In [1]: import numpy as np

In [2]: import numpy.linalg as la

In [3]: np.set_printoptions(precision=3, suppress=True, linewidth=140)

In [4]: rnd = lambda a: np.round(a, 3) + 0

In [5]: A = np.load("w.npy")

In [6]: print(A)
[[-8  0 -4  0  6  5  4]
 [ 2 -8 -2  6  6  8  0]
 [-2  4 -4  6  5 -3  1]
 [-2  1 -2 -8 -1  3 -4]
 [-4 -2  4  3  0 -9 -9]
 [ 9  1  6 -8  4  7  8]
 [ 9  1  6 -8  4  7  8]]

In [7]: Y = A / np.sqrt((A ** 2).mean(axis=1, keepdims=True))

In [8]: print(rnd(Y[1]))
[ 0.367 -1.468 -0.367  1.101  1.101  1.468  0.   ]

In [9]: print(rnd(la.norm(Y, axis=1)))
[2.646 2.646 2.646 2.646 2.646 2.646 2.646]

In [10]: print(A.sum(axis=1))
[  3  12   7 -13 -17  27  27]

In [11]: def softmax(z):
    ...:     e = np.exp(z - z.max(axis=-1, keepdims=True))
    ...:     return e / e.sum(axis=-1, keepdims=True)
    ...: 

In [12]: print(rnd(softmax(A[4] + 4)))
[0.    0.002 0.72  0.265 0.013 0.    0.   ]

In [13]: print(rnd(softmax(A).sum(axis=1)))
[1. 1. 1. 1. 1. 1. 1.]

In [14]: scores = A @ A.T / np.sqrt(7)

In [15]: print(rnd(softmax(scores)[4] @ A))
[-4. -2.  4.  3.  0. -9. -9.]

In [16]: print(rnd(softmax(scores + np.triu(np.full(scores.shape, -np.inf), 1))))
[[1.  0.  0.  0.  0.  0.  0. ]
 [0.  1.  0.  0.  0.  0.  0. ]
 [0.  0.  1.  0.  0.  0.  0. ]
 [0.  0.  0.  1.  0.  0.  0. ]
 [0.  0.  0.  0.  1.  0.  0. ]
 [0.  0.  0.  0.  0.  1.  0. ]
 [0.  0.  0.  0.  0.  0.5 0.5]]

In [17]: rng = np.random.default_rng(76)

In [18]: K = np.triu(rng.random((11, 11)) < 0.2, 1).astype(int)

In [19]: K = K + K.T

In [20]: print(K)
[[0 0 0 0 1 0 0 0 0 0 1]
 [0 0 0 0 1 1 0 0 0 0 0]
 [0 0 0 1 0 0 0 0 1 0 0]
 [0 0 1 0 0 0 1 0 1 0 0]
 [1 1 0 0 0 0 0 0 0 0 0]
 [0 1 0 0 0 0 1 0 0 0 0]
 [0 0 0 1 0 1 0 0 0 1 0]
 [0 0 0 0 0 0 0 0 1 0 0]
 [0 0 1 1 0 0 0 1 0 0 0]
 [0 0 0 0 0 0 1 0 0 0 0]
 [1 0 0 0 0 0 0 0 0 0 0]]

In [21]: vec = np.array([0, 0, -2, -2, 0, 3, -2, 0, 2, 0, -2])

In [22]: print(np.einsum("ij,j->i", K, vec))
[-2  3  0 -2  0 -2  1  2 -4 -2  0]

In [23]: print(K @ (2 * vec))
[-4  6  0 -4  0 -4  2  4 -8 -4  0]

In [24]: print(K * vec)
[[ 0  0  0  0  0  0  0  0  0  0 -2]
 [ 0  0  0  0  0  3  0  0  0  0  0]
 [ 0  0  0 -2  0  0  0  0  2  0  0]
 [ 0  0 -2  0  0  0 -2  0  2  0  0]
 [ 0  0  0  0  0  0  0  0  0  0  0]
 [ 0  0  0  0  0  0 -2  0  0  0  0]
 [ 0  0  0 -2  0  3  0  0  0  0  0]
 [ 0  0  0  0  0  0  0  0  2  0  0]
 [ 0  0 -2 -2  0  0  0  0  0  0  0]
 [ 0  0  0  0  0  0 -2  0  0  0  0]
 [ 0  0  0  0  0  0  0  0  0  0  0]]

In [25]: print(la.norm(K @ vec) <= la.norm(K, 2) * la.norm(vec) + 1e-9)
True

In [26]: print(K @ np.eye(11)[8])
[0. 0. 1. 1. 0. 0. 0. 1. 0. 0. 0.]

In [27]: J = np.load("out15.npy")

In [28]: print(J)
[[ 9.903 18.527  0.491 -0.02   6.378 -9.856 -2.841 -5.406]
 [12.107 18.672 -0.828  0.351  7.32  -8.753 -2.954 -5.132]
 [11.937 19.722 -0.412 -1.959  6.836 -9.042 -2.6   -6.052]
 [14.28  19.534  0.235 -0.106  6.339 -7.476 -2.019 -5.994]
 [11.14  19.941  0.674 -2.771  7.957 -6.811  0.219 -5.755]
 [-2.323  5.583  4.254  6.515 -1.626  6.613 12.835  4.674]
 [10.589 19.768  1.955 -1.24   6.532 -6.944 -1.047 -6.15 ]
 [-2.244  5.571  1.644  4.188 -0.188  6.308 12.167  4.929]
 [12.37  19.014 -1.21  -0.769  5.762 -8.557 -2.916 -6.478]
 [13.6   18.6   -1.444 -0.011  5.827 -7.307 -2.446 -4.968]
 [10.632 19.759 -0.225 -1.513  7.908 -7.134 -1.911 -7.153]
 [-2.321  6.675  3.244  7.072 -1.352  8.428 12.276  4.153]
 [-3.497  5.541  2.169  5.002 -0.214  6.148 11.381  4.273]
 [11.343 20.388  0.131 -0.885  6.793 -8.866  0.211 -5.437]
 [10.776 20.302 -1.167 -0.499  7.122 -7.008 -2.177 -7.868]
 [10.134 17.918  0.172 -0.745  5.687 -6.437 -2.482 -7.121]
 [10.442 19.658 -1.483 -2.537  6.991 -5.861 -1.694 -5.648]
 [11.097 19.349  0.129 -0.734  7.369 -7.729 -3.31  -6.18 ]
 [-3.608  4.202  2.388  6.252 -1.269  5.181  9.969  4.103]
 [-2.856  3.731  1.847  3.427  0.713  8.327 11.832  5.89 ]
 [11.011 18.926 -0.099 -1.57   7.569 -8.457 -1.788 -5.261]
 [-1.803  6.062  1.525  4.004 -0.314  7.319 11.678  5.782]
 [-1.266  7.107  3.252  3.759 -0.698  7.859 12.834  3.777]
 [12.955 21.591 -1.586 -0.401  6.649 -6.87  -1.889 -5.689]
 [-1.06   5.589  4.941  3.902  0.248  5.344 10.232  3.25 ]
 [12.496 19.251  0.805  0.003  6.038 -9.337 -3.04  -6.366]
 [-2.11   6.631  2.918  5.797 -2.798  5.665 12.235  4.813]
 [-1.995  5.581  2.999  4.703 -2.057  6.281 11.605  4.742]
 [-0.524  4.969  3.635  4.473 -1.368  7.773 11.553  3.189]
 [11.513 20.689 -0.105 -0.158  6.418 -8.232 -1.518 -3.307]
 [-0.448  8.479  2.904  4.949 -2.67   5.71  12.082  3.606]
 [-2.434  4.751  2.88   4.814  0.88   5.493 11.641  3.005]
 [11.335 18.655 -0.037 -1.95   6.345 -7.822 -1.932 -5.771]
 [10.106 20.744 -1.172 -2.448  6.915 -6.686 -1.516 -7.193]
 [-1.361  6.245  1.686  4.944 -1.014  5.725 11.957  4.171]
 [-4.087  5.604  3.72   6.231 -1.598  6.662 10.256  4.786]
 [10.788 21.043  1.455  0.016  8.182 -9.554 -2.184 -6.14 ]
 [10.496 18.516  1.248 -1.813  7.682 -7.868 -1.337 -5.54 ]]

In [29]: basis = J[[30, 35]].astype(float)

In [30]: for _ in range(6):
    ...:     idx = la.norm(J[:, None] - basis, axis=-1).argmin(axis=1)
    ...:     basis = np.array([J[idx == j].mean(axis=0) for j in range(2)])
    ...: 

In [31]: print(idx)
[0 0 0 0 0 1 0 1 0 0 0 1 1 0 0 0 0 0 1 1 0 1 1 0 1 0 1 1 1 0 1 1 0 0 1 1 0 0]

In [32]: print(np.bincount(idx))
[22 16]

In [33]: print(rnd(basis[1] - basis[0]))
[-13.532 -13.801   2.988   5.991  -7.804  14.398  13.621  10.258]

In [34]: hat = J @ la.solve(J.T @ J, J.T)

In [35]: print(np.allclose(hat @ hat, hat))
True

In [36]: print(rnd(hat @ J[:, 0]))
[ 9.903 12.107 11.937 14.28  11.14  -2.323 10.589 -2.244 12.37  13.6   10.632 -2.321 -3.497 11.343 10.776 10.134 10.442 11.097 -3.608
 -2.856 11.011 -1.803 -1.266 12.955 -1.06  12.496 -2.11  -1.995 -0.524 11.513 -0.448 -2.434 11.335 10.106 -1.361 -4.087 10.788 10.496]

In [37]: cen = (J - J.mean(axis=0)) / J.std(axis=0)

In [38]: print(np.argwhere(np.abs(cen) > 2))
[[24  2]]

In [39]: coef = la.lstsq(np.delete(cen, 6, axis=1), cen[:, 6])[0]

In [40]: print(rnd(coef))
[-0.187  0.203  0.084 -0.077 -0.119  0.539  0.363]

In [41]: print(np.abs(coef).argmax())
5

In [42]: data = np.loadtxt("data.csv", delimiter=",")

In [43]: print(data)
[[ 2.  0.  0.  0.  0.  0.  0.  0.]
 [ 2.  3.  0.  0.  0.  0.  0.  0.]
 [-4. -4.  7.  0.  0.  0.  0.  0.]
 [-7.  1. -8.  8.  0.  0.  0.  0.]
 [ 6. -9.  1.  8.  9.  0.  0.  0.]
 [ 9.  5. -2.  2. -4. -3.  0.  0.]
 [ 1. -8.  1.  1. -2.  2. -1.  0.]
 [-9.  6. -4. -4.  7. -4. -6. -8.]]

In [44]: print(la.cond(data) > 100)
True

In [45]: print(rnd(la.norm(data, 2) / la.norm(data)))
0.635

In [46]: print(rnd(np.abs(la.svd(data)[2][-1])))
[0.027 0.021 0.004 0.031 0.068 0.156 0.68  0.711]

In [47]: print(np.argsort(-la.norm(data, axis=0).round(6), kind="stable")[:3])
[0 1 4]

In [48]: Y = la.inv(data)

In [49]: print(rnd(data @ Y))
[[1. 0. 0. 0. 0. 0. 0. 0.]
 [0. 1. 0. 0. 0. 0. 0. 0.]
 [0. 0. 1. 0. 0. 0. 0. 0.]
 [0. 0. 0. 1. 0. 0. 0. 0.]
 [0. 0. 0. 0. 1. 0. 0. 0.]
 [0. 0. 0. 0. 0. 1. 0. 0.]
 [0. 0. 0. 0. 0. 0. 1. 0.]
 [0. 0. 0. 0. 0. 0. 0. 1.]]

In [50]: print(rnd(la.det(data) * Y))
[[ -36288.       0.       0.       0.       0.       0.       0.       0.]
 [  24192.  -24192.       0.       0.       0.       0.       0.       0.]
 [  -6912.  -13824.  -10368.       0.       0.       0.       0.       0.]
 [ -41688.  -10800.  -10368.   -9072.       0.       0.       0.       0.]
 [  86208.  -13056.   10368.    8064.   -8064.       0.       0.       0.]
 [-206672.  -20896.  -13824.  -16800.   10752.   24192.       0.       0.]
 [-864184.  153232.  -69120.  -58800.   37632.   48384.   72576.       0.]
 [ 910174. -121732.   78192.   64092.  -40656.  -48384.  -54432.    9072.]]

In [51]: print(rnd(la.cond(data)))
372.846

In [52]: arr = np.array([[2, 2, 0, 0, 3, 0, 2, 3, 2, 3, 3],
    ...:     [1, 0, 0, 1, 2, 2, 3, 3, 2, 1, 1],
    ...:     [2, 2, 0, 3, 0, 0, 0, 0, 1, 3, 0],
    ...:     [1, 2, 0, 2, 0, 1, 3, 3, 1, 2, 1],
    ...:     [3, 1, 3, 0, 1, 0, 0, 2, 2, 2, 2],
    ...:     [1, 1, 1, 3, 0, 1, 1, 3, 2, 0, 0],
    ...:     [1, 2, 1, 1, 3, 1, 3, 0, 2, 1, 1],
    ...:     [3, 0, 3, 2, 1, 0, 3, 2, 1, 2, 1],
    ...:     [3, 1, 2, 3, 1, 2, 3, 1, 1, 1, 1],
    ...:     [2, 3, 3, 2, 0, 3, 2, 0, 1, 1, 3],
    ...:     [2, 2, 2, 2, 3, 3, 0, 3, 1, 3, 3],
    ...:     [0, 0, 3, 0, 2, 2, 3, 1, 1, 1, 0]]) * (rng.random((12, 11)) < 0.3)

In [53]: print(arr)
[[0 2 0 0 3 0 2 0 2 3 3]
 [0 0 0 1 0 0 0 3 0 0 0]
 [2 2 0 3 0 0 0 0 0 3 0]
 [1 0 0 2 0 0 0 0 0 0 1]
 [0 0 0 0 0 0 0 2 2 2 0]
 [0 0 0 0 0 1 0 0 0 0 0]
 [0 2 0 0 3 0 0 0 2 0 0]
 [0 0 0 2 0 0 0 0 0 0 1]
 [0 0 0 0 0 2 0 0 0 1 1]
 [0 0 0 0 0 3 0 0 1 1 3]
 [0 0 2 0 0 0 0 0 0 3 3]
 [0 0 0 0 0 0 0 1 1 1 0]]

In [54]: vec = np.array([3, -2, -1, 2, -2, 1, -2, 3, -2, 2, -3])

In [55]: target = arr @ vec

In [56]: print(target)
[-21  11  14   4   6   1 -14   1   1  -6  -5   3]

In [57]: print(rnd(la.pinv(arr) @ arr))
[[1. 0. 0. 0. 0. 0. 0. 0. 0. 0. 0.]
 [0. 1. 0. 0. 0. 0. 0. 0. 0. 0. 0.]
 [0. 0. 1. 0. 0. 0. 0. 0. 0. 0. 0.]
 [0. 0. 0. 1. 0. 0. 0. 0. 0. 0. 0.]
 [0. 0. 0. 0. 1. 0. 0. 0. 0. 0. 0.]
 [0. 0. 0. 0. 0. 1. 0. 0. 0. 0. 0.]
 [0. 0. 0. 0. 0. 0. 1. 0. 0. 0. 0.]
 [0. 0. 0. 0. 0. 0. 0. 1. 0. 0. 0.]
 [0. 0. 0. 0. 0. 0. 0. 0. 1. 0. 0.]
 [0. 0. 0. 0. 0. 0. 0. 0. 0. 1. 0.]
 [0. 0. 0. 0. 0. 0. 0. 0. 0. 0. 1.]]

In [58]: print(rnd(la.solve(arr.T @ arr, arr.T @ target)))
[ 3. -2. -1.  2. -2.  1. -2.  3. -2.  2. -3.]

In [59]: target = target + 0.3 * rng.normal(size=12)

In [60]: print(rnd(target))
[-20.628  10.807  14.286   3.679   6.153   1.069 -14.469   1.555   1.016  -6.247  -5.046   2.987]

In [61]: coef, *_ = la.lstsq(arr, target)

In [62]: print(coef.round())
[ 2. -2. -1.  2. -2.  1. -1.  3. -2.  2. -3.]

In [63]: print(rnd(la.norm(target - arr @ coef)))
0.081

In [64]: print(rnd(coef))
[ 2.124 -1.747 -0.841  2.396 -2.419  1.069 -1.397  2.804 -1.86   2.115 -3.236]

In [65]: print(rnd(arr.T @ (target - arr @ coef)))
[0. 0. 0. 0. 0. 0. 0. 0. 0. 0. 0.]

In [66]: feats = (rng.random((9, 9)) < 0.3) + np.eye(9)

In [67]: feats /= feats.sum(axis=1, keepdims=True)

In [68]: print(rnd(feats))
[[0.667 0.    0.    0.    0.    0.333 0.    0.    0.   ]
 [0.    0.5   0.    0.    0.    0.    0.    0.    0.5  ]
 [0.2   0.    0.4   0.    0.    0.2   0.2   0.    0.   ]
 [0.167 0.    0.    0.167 0.167 0.167 0.167 0.    0.167]
 [0.5   0.    0.    0.    0.5   0.    0.    0.    0.   ]
 [0.333 0.    0.333 0.    0.    0.333 0.    0.    0.   ]
 [0.25  0.    0.    0.    0.    0.25  0.5   0.    0.   ]
 [0.25  0.    0.25  0.    0.25  0.    0.    0.25  0.   ]
 [0.    0.    0.    0.    0.    0.5   0.    0.    0.5  ]]

In [69]: vec = np.array([2, 0, 4, 0, 0, -5, 1, -5, 3])

In [70]: target = feats @ vec

In [71]: print(rnd(target))
[-0.333  1.5    1.2    0.167  1.     0.333 -0.25   0.25  -1.   ]

In [72]: print(rnd(la.solve(feats, feats[:, 8])))
[0. 0. 0. 0. 0. 0. 0. 0. 1.]

In [73]: idx = rng.permutation(9)

In [74]: print(idx)
[2 8 1 7 4 0 5 6 3]

In [75]: Y = feats[idx][:, idx]

In [76]: print(rnd(np.sort(np.abs(la.eigvals(Y)))))
[0.102 0.167 0.25  0.403 0.403 0.5   0.5   0.5   1.   ]

In [77]: print(rnd(la.det(Y)), rnd(la.det(feats[idx])))
0.0 0.0

In [78]: idx = rng.permutation(9)

In [79]: Y = feats[:, idx] * rng.choice([-1, 1], 9)

In [80]: print(rnd(Y))
[[ 0.     0.    -0.333 -0.667  0.     0.     0.     0.     0.   ]
 [ 0.5    0.     0.     0.     0.5    0.     0.     0.     0.   ]
 [ 0.     0.    -0.2   -0.2    0.    -0.4    0.     0.2    0.   ]
 [ 0.167  0.167 -0.167 -0.167  0.     0.     0.167  0.167  0.   ]
 [ 0.     0.     0.    -0.5    0.     0.     0.5    0.     0.   ]
 [ 0.     0.    -0.333 -0.333  0.    -0.333  0.     0.     0.   ]
 [ 0.     0.    -0.25  -0.25   0.     0.     0.     0.5    0.   ]
 [ 0.     0.     0.    -0.25   0.    -0.25   0.25   0.     0.25 ]
 [ 0.5    0.    -0.5    0.     0.     0.     0.     0.     0.   ]]

In [81]: Uu, _, vt = la.svd(feats.T @ Y)

In [82]: print(rnd(Uu @ vt))
[[ 0.  0.  0. -1.  0.  0.  0.  0.  0.]
 [ 0.  0.  0.  0.  1.  0.  0.  0.  0.]
 [ 0.  0.  0.  0.  0. -1.  0.  0.  0.]
 [ 0.  1.  0.  0.  0.  0.  0.  0.  0.]
 [ 0.  0.  0.  0.  0.  0.  1.  0.  0.]
 [ 0.  0. -1.  0.  0.  0.  0.  0.  0.]
 [ 0.  0.  0.  0.  0.  0.  0.  1.  0.]
 [ 0.  0.  0.  0.  0.  0.  0.  0.  1.]
 [ 1.  0.  0.  0.  0.  0.  0.  0.  0.]]

In [83]: vec = np.array([2, 0, 1, 1, 3, 1, 0, 1, 1])

In [84]: a = np.maximum(Y @ vec, 0)

In [85]: print(rnd(np.maximum(Y @ vec, 0) - np.maximum(-Y @ vec, 0)))
[-1.     2.5   -0.6    0.167 -0.5   -1.     0.    -0.25   0.5  ]

In [86]: X = np.load("sample7.npy")

In [87]: print(X)
[[0 1 1 2 2 1 0 2]
 [1 0 1 1 2 2 1 0]
 [1 1 0 1 1 2 2 1]
 [2 1 1 0 1 1 2 2]
 [2 2 1 1 0 1 1 2]
 [1 2 2 1 1 0 1 1]
 [0 1 2 2 1 1 0 1]
 [2 0 1 2 2 1 1 0]]

In [88]: ev, vecs = la.eigh(X)

In [89]: vec = np.array([8, 7, 6, 6, 0, 7, 2, 3])

In [90]: print(np.abs(X).sum(axis=1).max(), rnd(np.abs(ev).max()))
10 9.047

In [91]: print(vec @ X @ vec)
1610

In [92]: print((np.sign(vecs[:, -1].round(6)) == np.sign(vecs[0, -1].round(6))).astype(int))
[1 1 1 1 1 1 1 1]

In [93]: ev, vecs = la.eigh(X)

In [94]: print(rnd(la.eigvalsh(X @ X)))
[ 0.232  0.828  1.638  1.719  4.    10.049 11.679 81.855]

In [95]: print(rnd(ev))
[-3.418 -3.17  -2.    -1.311 -0.91   0.481  1.28   9.047]

In [96]: print(rnd(vecs.T @ X @ vecs))
[[-3.418  0.     0.     0.     0.     0.     0.     0.   ]
 [ 0.    -3.17   0.     0.     0.     0.     0.     0.   ]
 [ 0.     0.    -2.     0.     0.     0.     0.     0.   ]
 [ 0.     0.     0.    -1.311  0.     0.     0.     0.   ]
 [ 0.     0.     0.     0.    -0.91   0.     0.     0.   ]
 [ 0.     0.     0.     0.     0.     0.481  0.     0.   ]
 [ 0.     0.     0.     0.     0.     0.     1.28   0.   ]
 [ 0.     0.     0.     0.     0.     0.     0.     9.047]]

In [97]: print(rnd(la.eigvalsh(X + -2 * np.eye(8))))
[-5.418 -5.17  -4.    -3.311 -2.91  -1.519 -0.72   7.047]

In [98]: print(rnd(la.svd(X, compute_uv=False)))
[9.047 3.418 3.17  2.    1.311 1.28  0.91  0.481]

In [99]: print((ev > 1e-8).sum(), (ev < -1e-8).sum())
3 5
